% ipython --no-banner

In [1]: import numpy as np

In [2]: import numpy.linalg as la

In [3]: np.set_printoptions(suppress=True, linewidth=100)

In [4]: feats = np.array([[0, 1, 0, 0, 0, 0, 1, 2], [1, 2, 0, 0, -1, 0, 2, -1]])

In [5]: left, sv, vt = la.svd(feats, full_matrices=False)

In [6]: left.shape, sv.shape, vt.shape
Out[6]: ((2, 2), (2,), (2, 8))

In [7]: np.round(left.T @ left, 3) + 0
Out[7]: 
array([[1., 0.],
       [0., 1.]])

In [8]: x = np.array([-5, -1, 3, -1, 2, 5, 5, -3])

In [9]: a = np.maximum(feats @ x, 0)

In [10]: np.maximum(feats @ x, 0) - np.maximum(-feats @ x, 0)
Out[10]: array([-2,  4])

In [11]: feats * (a > 1e-9)[:, None]
Out[11]: 
array([[ 0,  0,  0,  0,  0,  0,  0,  0],
       [ 1,  2,  0,  0, -1,  0,  2, -1]])

In [12]: np.round(np.tanh(feats @ x), 3)
Out[12]: array([-0.964,  0.999])

In [13]: a
Out[13]: array([0, 4])

In [14]: np.maximum(feats @ (3 * x), 0)
Out[14]: array([ 0, 12])

In [15]: mat = np.loadtxt("m.csv", delimiter=",")

In [16]: mat
Out[16]: 
array([[ 0.617,  0.675,  0.245,  1.   ,  0.653, -0.994],
       [-0.995,  0.953, -0.998,  0.997,  1.   , -0.501],
       [-0.995,  0.972, -0.996,  0.997,  0.999,  0.762],
       [ 0.867, -0.848,  0.954, -0.999, -1.   ,  0.981],
       [ 0.986, -0.91 ,  0.969, -0.859, -0.969,  0.818],
       [ 0.867, -0.967,  0.939, -1.   , -0.949, -0.753],
       [-0.966,  0.914, -0.969,  0.993,  0.999, -0.992],
       [ 0.38 ,  0.07 ,  0.336,  0.808,  0.623, -0.999],
       [ 0.869, -0.493,  0.926, -0.647, -0.994, -0.804],
       [ 0.675, -0.405,  0.786, -0.793, -0.989,  0.8  ],
       [ 0.197,  0.629, -0.47 ,  0.998,  0.89 ,  0.77 ],
       [-0.327,  0.139, -0.438,  0.508,  0.932, -0.925],
       [-0.493,  0.1  , -0.3  , -0.09 ,  0.933, -1.   ],
       [ 0.935, -0.987,  0.944, -1.   , -0.446, -0.885],
       [ 0.675, -0.629,  0.744, -0.949, -0.975,  0.965],
       [-0.99 ,  0.969, -0.992,  0.996,  0.989,  0.988],
       [ 0.98 , -0.837,  0.926,  0.38 ,  0.245, -0.96 ],
       [ 0.998, -0.91 ,  0.998, -0.793, -1.   , -0.01 ]])

In [17]: Xs = mat - mat.mean(axis=0)

In [18]: V = la.svd(Xs)[2][:1]

In [19]: Y = Xs - Xs @ V.T @ V

In [20]: round(float(la.norm(Y) / la.norm(Xs)), 3)
Out[20]: 0.507

In [21]: la.norm(Y, axis=1).round(6).argmax()
Out[21]: np.int64(16)

In [22]: np.round((Xs @ V.T).std(axis=0), 3)
Out[22]: array([1.734])

In [23]: np.round(np.cov(Xs @ V.T, rowvar=False), 3)
Out[23]: np.float64(3.182)
